% ipython --no-banner

In [1]: import numpy as np

In [2]: np.set_printoptions(suppress=True, linewidth=200)

In [3]: rnd = lambda a: np.round(a, 3) + 0

In [4]: rng = np.random.default_rng(5745)

In [5]: t = rng.uniform(0, 2 * np.pi, 28)

In [6]: Q, _ = np.linalg.qr(np.array([[0.1, -1.5], [-1.0, 1.8], [-0.4, -0.2]]))

In [7]: F = 20 * np.c_[np.cos(t), np.sin(t)] @ Q.T

In [8]: rnd(F)
Out[8]: 
array([[  2.224,  17.349,   9.699],
       [ 11.914,   9.656,  12.839],
       [-11.752,  16.172,  -0.595],
       [ 14.497,   5.439,  12.659],
       [ 13.208, -14.852,   2.23 ],
       [-16.515,   8.346,  -7.59 ],
       [ -1.43 , -17.654,  -9.289],
       [ 14.149,   6.127,  12.739],
       [ -7.744,  18.171,   3.137],
       [-16.752,   1.981, -10.745],
       [ 15.667,   2.625,  12.152],
       [-16.836,   6.272,  -8.788],
       [-16.799,   6.625,  -8.596],
       [-14.593,  13.068,  -4.033],
       [-16.746,   7.043,  -8.364],
       [ 14.031, -13.874,   3.263],
       [ -1.239, -17.722,  -9.188],
       [ 10.701,  11.149,  12.695],
       [-12.36 ,  -9.044, -12.862],
       [ 13.391, -14.651,   2.452],
       [ 16.89 ,  -5.519,   9.179],
       [ -3.15 , -16.941, -10.153],
       [ -6.845, -14.718, -11.684],
       [ 15.747,   2.386,  12.096],
       [-13.064,  15.003,  -2.059],
       [-13.817,  14.149,  -2.984],
       [-14.51 ,  13.195,  -3.916],
       [ 16.826,  -6.367,   8.737]])

In [9]: labels = F[:, 1] > np.median(F[:, 1])

In [10]: r0 = F[labels].mean(axis=0) - F[~labels].mean(axis=0)

In [11]: rnd(r0)
Out[11]: array([-12.991,  20.088,   0.381])

In [12]: np.argsort(-np.abs(r0).round(6), kind="stable")
Out[12]: array([1, 0, 2])

In [13]: print(labels.astype(int))
[1 1 1 0 0 1 0 1 1 0 0 1 1 1 1 0 0 1 0 0 0 0 0 0 1 1 1 0]

In [14]: C2 = np.cov(F, rowvar=False)

In [15]: rnd(np.median(F, axis=0))
Out[15]: array([-2.29 ,  5.783, -1.327])

In [16]: rnd(F.std(axis=0))
Out[16]: array([13.172, 11.966,  8.951])

In [17]: print(np.argwhere(np.triu(np.abs(np.corrcoef(F.T)) > 0.8, 1)))
[[0 2]]

In [18]: C2.shape
Out[18]: (3, 3)

In [19]: rnd(C2)
Out[19]: 
array([[179.92 , -56.622,  98.803],
       [-56.622, 148.484,  30.279],
       [ 98.803,  30.279,  83.085]])

In [20]: print(rnd(np.corrcoef(F[:, 0], F[:, 1])[0, 1]))
-0.346
